% python3 -q
>>> import numpy as np
>>> from numpy import linalg as LA
>>> np.set_printoptions(precision=1, suppress=True, linewidth=200, sign=" ")
>>> feats = np.array([[-2, 1, -1, 0, 1, 0, -2],
...     [0, 0, 2, -1, 2, 0, 1],
...     [0, 0, -2, 0, 1, 2, 1],
...     [0, 0, 0, -1, -2, -1, 2],
...     [0, 0, 0, 0, 1, 2, -2],
...     [0, 0, 0, 0, 0, -2, -1],
...     [0, 0, 0, 0, 0, 0, 0]])
>>> feats
array([[-2,  1, -1,  0,  1,  0, -2],
       [ 0,  0,  2, -1,  2,  0,  1],
       [ 0,  0, -2,  0,  1,  2,  1],
       [ 0,  0,  0, -1, -2, -1,  2],
       [ 0,  0,  0,  0,  1,  2, -2],
       [ 0,  0,  0,  0,  0, -2, -1],
       [ 0,  0,  0,  0,  0,  0,  0]])
>>> # looks like rank 6
>>> left, sig, VT = LA.svd(feats)
>>> sig
array([ 4.9,  3.6,  3.3,  2.2,  1.4,  0.7,  0. ])
>>> other = left[:, :6] @ np.diag(sig[:6]) @ VT[:6]
>>> round(float(LA.norm(feats - other) / LA.norm(feats)), 1)
0.0
>>> np.round(np.abs(feats - other).max(), 1)
np.float64(0.0)
>>> rng = np.random.default_rng(6003)
>>> other = feats + rng.integers(-2, 3, (7, 6)) @ rng.integers(-2, 3, (6, 7))
>>> other
array([[ -9,   3,  -8,  -2,   1,   4,  -4],
       [ -3,  -6,   4,  -1,   2,   3,   6],
       [  0,   1,  -3,  -5,  -3,   8,  -2],
       [  6,  -7,   4, -14,  -4,   6,   2],
       [  0,  -6,   5,  -6,   7,   5,  -9],
       [ -1,  -1,   4,   1,   6,  -5,  -4],
       [ -8,   6,  -9,   2,   0,   2,  -5]])
>>> other - feats
array([[ -7,   2,  -7,  -2,   0,   4,  -2],
       [ -3,  -6,   2,   0,   0,   3,   5],
       [  0,   1,  -1,  -5,  -4,   6,  -3],
       [  6,  -7,   4, -13,  -2,   7,   0],
       [  0,  -6,   5,  -6,   6,   3,  -7],
       [ -1,  -1,   4,   1,   6,  -3,  -3],
       [ -8,   6,  -9,   2,   0,   2,  -5]])
>>> LA.matrix_rank(other - feats, tol=1e-8)
np.int64(6)
>>> arr = np.load("sample16.npy")
>>> arr
array([[108,  24, -54, -75, -24],
       [ 24,  84,  -1,   2, -22],
       [-54,  -1,  81,  62,   1],
       [-75,   2,  62, 101,  11],
       [-24, -22,   1,  11, 132]])
>>> x0 = np.array([-2, 0, 3, 0, 0])
>>> target = arr @ x0
>>> b, lr = np.zeros(5), 1 / LA.norm(arr, 2) ** 2
>>> for i in range(6):
...     b -= lr * arr.T @ (arr @ b - target)
...     if i % 1 == 0: print(i, round(LA.norm(arr @ b - target), 1))
... 
0 93.9
1 76.3
2 66.9
3 61.9
4 59.1
5 57.4
>>> round(float(LA.cond(arr)), 1)
10.5
>>> X = 4 * np.eye(6) + np.eye(6, k=1)
>>> X
array([[ 4.,  1.,  0.,  0.,  0.,  0.],
       [ 0.,  4.,  1.,  0.,  0.,  0.],
       [ 0.,  0.,  4.,  1.,  0.,  0.],
       [ 0.,  0.,  0.,  4.,  1.,  0.],
       [ 0.,  0.,  0.,  0.,  4.,  1.],
       [ 0.,  0.,  0.,  0.,  0.,  4.]])
>>> # triangular: eigenvalues sit on the diagonal
>>> (X + X.T) / 2
array([[ 4. ,  0.5,  0. ,  0. ,  0. ,  0. ],
       [ 0.5,  4. ,  0.5,  0. ,  0. ,  0. ],
       [ 0. ,  0.5,  4. ,  0.5,  0. ,  0. ],
       [ 0. ,  0. ,  0.5,  4. ,  0.5,  0. ],
       [ 0. ,  0. ,  0. ,  0.5,  4. ,  0.5],
       [ 0. ,  0. ,  0. ,  0. ,  0.5,  4. ]])
>>> X @ X
array([[ 16.,   8.,   1.,   0.,   0.,   0.],
       [  0.,  16.,   8.,   1.,   0.,   0.],
       [  0.,   0.,  16.,   8.,   1.,   0.],
       [  0.,   0.,   0.,  16.,   8.,   1.],
       [  0.,   0.,   0.,   0.,  16.,   8.],
       [  0.,   0.,   0.,   0.,   0.,  16.]])
>>> (X - X.T) / 2
array([[ 0. ,  0.5,  0. ,  0. ,  0. ,  0. ],
       [-0.5,  0. ,  0.5,  0. ,  0. ,  0. ],
       [ 0. , -0.5,  0. ,  0.5,  0. ,  0. ],
       [ 0. ,  0. , -0.5,  0. ,  0.5,  0. ],
       [ 0. ,  0. ,  0. , -0.5,  0. ,  0.5],
       [ 0. ,  0. ,  0. ,  0. , -0.5,  0. ]])
>>> np.allclose(X @ X.T, X.T @ X)
False
>>> np.sort(np.abs(LA.eigvals(X)))
array([ 4.,  4.,  4.,  4.,  4.,  4.])
>>> X.inv()
Traceback (most recent call last):
  File "<python-input-31>", line 1, in <module>
    X.inv()
    ^^^^^
AttributeError: 'numpy.ndarray' object has no attribute 'inv'
>>> sig = 20 * 0.7 ** np.arange(4)
>>> q, _ = LA.qr(np.array([[-1.1, -0.5, 1.3, -0.4],
...     [-0.4, -1.5, -0.3, 0.0],
...     [-0.7, 0.5, 0.2, -1.4],
...     [-1.5, -0.1, -0.1, 0.8]]))
>>> J = rng.normal(size=(24, 4)) * sig @ q
>>> J
array([[ 15.4,   8.1, -14.6,   7.8],
       [ -5.9,  -2.2,  11.9,  -7.3],
       [ 11.3,   9.3,  12.3,  13.1],
       [ 15.7,  -1.6,   4.2,   0.1],
       [ 20.8,   8.9, -28.4, -11.9],
       [-21.2, -24.5,  10. , -15. ],
       [ -2.5,  -1.3,  14.5,   1.1],
       [  1.7,   5. ,  -1.1,  14.3],
       [  6.7,  11.3,   3.6,  10.4],
       [ 12.7,  21.4, -31.9,  -6.9],
       [ 24.2,   5.2, -16.3,  10.2],
       [ -0.6, -13.7,  -1.9,   1.6],
       [ 13.4,  -3.9,  -8.6,   8.8],
       [ 15.7,  14.1,   3.5,   2.1],
       [ 16.8,   0.3, -12.1,  22.6],
       [ -0.9,  -7.3,  19.4,  13.5],
       [  4.7,  -4.9,  13.9,   2.7],
       [ 17.6,   3.7, -32.8, -15.9],
       [ 10.2,  14.7,  -9.9,  -0.7],
       [  2.3,  12.1,   0.1, -29.5],
       [  2.6, -10.2,   4.2, -15.3],
       [-26.2, -14. ,   7.3,  -7.1],
       [-22.8,  12.6,  38. ,   0.1],
       [ 28.4,  12. , -28.4,   2.3]])
>>> other = np.c_[J[:, :3] @ np.array([[2, -4, 2], [-4, 3, -1], [-4, -3, -5]]), np.array([0, 0, 2, 1, 0, 0, 1, 0, 0, 2, 1, 0, 0, 2, 1, 2, 1, 1, 1, 1, 1, 0, 2, 0])]
>>> other.round(1) + 0
array([[  56.9,    6.3,   95.7,    0. ],
       [ -50.6,  -18.8,  -69.3,    0. ],
       [ -63.7,  -54.5,  -48.2,    2. ],
       [  21.1,  -80.2,   12.2,    1. ],
       [ 119.3,   28.9,  174.5,    0. ],
       [  15.6,  -18.7,  -67.8,    0. ],
       [ -57.9,  -37.5,  -76.4,    1. ],
       [ -12.2,   11.9,    4. ,    0. ],
       [ -46.3,   -3.8,  -16.1,    0. ],
       [  67.5,  108.8,  163.4,    2. ],
       [  92.8,  -32.1,  124.7,    1. ],
       [  61.1,  -32.9,   22. ,    0. ],
       [  76.8,  -39.6,   73.6,    0. ],
       [ -38.8,  -31.1,    0. ,    2. ],
       [  80.5,  -30. ,   93.6,    1. ],
       [ -50.1,  -76.5,  -91.3,    2. ],
       [ -26.7,  -75.2,  -55.3,    1. ],
       [ 151.5,   39.4,  195.5,    1. ],
       [   1.4,   32.9,   55.3,    1. ],
       [ -43.9,   26.6,   -7.8,    1. ],
       [  29.5,  -53.9,   -5.4,    1. ],
       [ -25.6,   40.8,  -75. ,    0. ],
       [-248.1,   15.3, -248.2,    2. ],
       [ 122.3,    7.8,  186.7,    0. ]])
>>> np.round(LA.norm(other - J @ LA.lstsq(J, other)[0], axis=0), 1) + 0
array([ 0. ,  0. ,  0. ,  4.1])
>>> np.round(LA.lstsq(J, other[:, 0])[0], 1) + 0
array([ 2., -4., -4.,  0.])
>>> other = J / np.sqrt((J ** 2).mean(axis=1, keepdims=True))
>>> LA.norm(other, axis=1)
array([ 2.,  2.,  2.,  2.,  2.,  2.,  2.,  2.,  2.,  2.,  2.,  2.,  2.,  2.,  2.,  2.,  2.,  2.,  2.,  2.,  2.,  2.,  2.,  2.])
>>> LA.matrix_rank(J - J.mean(axis=1, keepdims=True))
np.int64(3)
>>> other[21]
array([-1.7, -0.9,  0.5, -0.5])
>>> P = J @ LA.solve(J.T @ J, J.T)
>>> P @ J[:, 3]
array([  7.8,  -7.3,  13.1,   0.1, -11.9, -15. ,   1.1,  14.3,  10.4,  -6.9,  10.2,   1.6,   8.8,   2.1,  22.6,  13.5,   2.7, -15.9,  -0.7, -29.5, -15.3,  -7.1,   0.1,   2.3])
>>> np.allclose(P @ P, P)
True
>>> np.round(LA.eigvalsh(P), 1) + 0
array([ 0.,  0.,  0.,  0.,  0.,  0.,  0.,  0.,  0.,  0.,  0.,  0.,  0.,  0.,  0.,  0.,  0.,  0.,  0.,  0.,  1.,  1.,  1.,  1.])
>>> np.round(np.diag(P), 1) + 0
array([ 0.1,  0.1,  0.2,  0.2,  0.2,  0.3,  0. ,  0.1,  0.1,  0.3,  0.1,  0.1,  0.1,  0.2,  0.2,  0.1,  0.1,  0.2,  0.1,  0.4,  0.2,  0.2,  0.4,  0.2])
>>> round(np.trace(P), 1)
np.float64(4.0)
>>> F = np.vander(np.arange(11) - 3, 4, increasing=True)
>>> F
array([[  1,  -3,   9, -27],
       [  1,  -2,   4,  -8],
       [  1,  -1,   1,  -1],
       [  1,   0,   0,   0],
       [  1,   1,   1,   1],
       [  1,   2,   4,   8],
       [  1,   3,   9,  27],
       [  1,   4,  16,  64],
       [  1,   5,  25, 125],
       [  1,   6,  36, 216],
       [  1,   7,  49, 343]])
>>> other = F[0, 0] * F[1:] - np.outer(F[1:, 0], F[0])
>>> other
array([[  0,   1,  -5,  19],
       [  0,   2,  -8,  26],
       [  0,   3,  -9,  27],
       [  0,   4,  -8,  28],
       [  0,   5,  -5,  35],
       [  0,   6,   0,  54],
       [  0,   7,   7,  91],
       [  0,   8,  16, 152],
       [  0,   9,  27, 243],
       [  0,  10,  40, 370]])
>>> np.flatnonzero(~other.round(6).any(axis=1))
array([], dtype=int64)
>>> left, sig, VT = LA.svd(F)
>>> np.argmax(sig[:-1] / (sig[1:] + 1e-6)) + 1
np.int64(1)
>>> other = left[:, :1] @ np.diag(sig[:1]) @ VT[:1]
>>> np.round(LA.norm(F - other) / LA.norm(F), 1)
np.float64(0.0)
>>> M = np.load("layer11.npy")
>>> M
array([[ -2.4, -15.7,   7. ,   5. ,   2.9,  -1. ,  21.9,  -7.3,  18.5],
       [ 13.4,  13.5,  11.3,   1.2,  11.7,  -4.9,  -9.3, -10.3,  -4.2],
       [ -1.9,  -8.2,   2.5,   2. ,   0. ,   0.2,   9.6,  -2.2,   8.2],
       [-13.7,  -8.1, -15.6,  -3. , -12.4,   6. ,   0.7,  12.8,  -4. ],
       [ -1.8, -15.5,   6.8,   5. ,   3.3,  -0.6,  22.2,  -7.3,  17.7],
       [  0.1,   0.3,   0. ,  -0.1,  -0.1,   0.6,   0.5,   0.3,   0. ],
       [ 13.8,  17.9,  10.3,  -0.4,  11.8,  -5.2, -13.8,  -8.9,  -8. ],
       [ -5.2,  -3.9,  -5.9,   0. ,   3. ,   3. ,   5. ,   1.8,  -2.1],
       [  3.1,  -2.3,   7. ,   0.9,  -5.9,  -2.6,   1.1,  -2.7,   7.5],
       [-12.7, -10.5, -12.7,  -2.9, -17.8,   5.2,   1.4,  14.2,   0.3],
       [-10.3,   4.2, -18.6,  -5.3,  -3. ,   6.4, -10. ,  13.1, -17.8],
       [  5.2,   8.3,   1.8,   0.6,   9. ,  -0.4,  -5.1,  -4. ,  -6.4]])
>>> G = M.T @ M
>>> (M @ M.T).shape
(12, 12)
>>> np.round(np.trace(G), 1), round((M ** 2).sum(), 1)
(np.float64(8184.6), np.float64(8184.6))
>>> labels = rng.permutation(9)
>>> other = M[:, labels] * rng.choice([-1, 1], 9)
>>> other
array([[  2.4,   5. ,   7.3,  -1. , -21.9,  -2.9,   7. ,  15.7,  18.5],
       [-13.4,   1.2,  10.3,  -4.9,   9.3, -11.7,  11.3, -13.5,  -4.2],
       [  1.9,   2. ,   2.2,   0.2,  -9.6,  -0. ,   2.5,   8.2,   8.2],
       [ 13.7,  -3. , -12.8,   6. ,  -0.7,  12.4, -15.6,   8.1,  -4. ],
       [  1.8,   5. ,   7.3,  -0.6, -22.2,  -3.3,   6.8,  15.5,  17.7],
       [ -0.1,  -0.1,  -0.3,   0.6,  -0.5,   0.1,   0. ,  -0.3,   0. ],
       [-13.8,  -0.4,   8.9,  -5.2,  13.8, -11.8,  10.3, -17.9,  -8. ],
       [  5.2,   0. ,  -1.8,   3. ,  -5. ,  -3. ,  -5.9,   3.9,  -2.1],
       [ -3.1,   0.9,   2.7,  -2.6,  -1.1,   5.9,   7. ,   2.3,   7.5],
       [ 12.7,  -2.9, -14.2,   5.2,  -1.4,  17.8, -12.7,  10.5,   0.3],
       [ 10.3,  -5.3, -13.1,   6.4,  10. ,   3. , -18.6,  -4.2, -17.8],
       [ -5.2,   0.6,   4. ,  -0.4,   5.1,  -9. ,   1.8,  -8.3,  -6.4]])
>>> left, _, VT = LA.svd(M.T @ other)
>>> np.round(LA.lstsq(M, other)[0], 1) + 0
array([[-1.,  0.,  0.,  0.,  0.,  0.,  0.,  0.,  0.],
       [ 0.,  0.,  0.,  0.,  0.,  0.,  0., -1.,  0.],
       [ 0.,  0.,  0.,  0.,  0.,  0.,  1.,  0.,  0.],
       [ 0.,  1.,  0.,  0.,  0.,  0.,  0.,  0.,  0.],
       [ 0.,  0.,  0.,  0.,  0., -1.,  0.,  0.,  0.],
       [ 0.,  0.,  0.,  1.,  0.,  0.,  0.,  0.,  0.],
       [ 0.,  0.,  0.,  0., -1.,  0.,  0.,  0.,  0.],
       [ 0.,  0., -1.,  0.,  0.,  0.,  0.,  0.,  0.],
       [ 0.,  0.,  0.,  0.,  0.,  0.,  0.,  0.,  1.]])
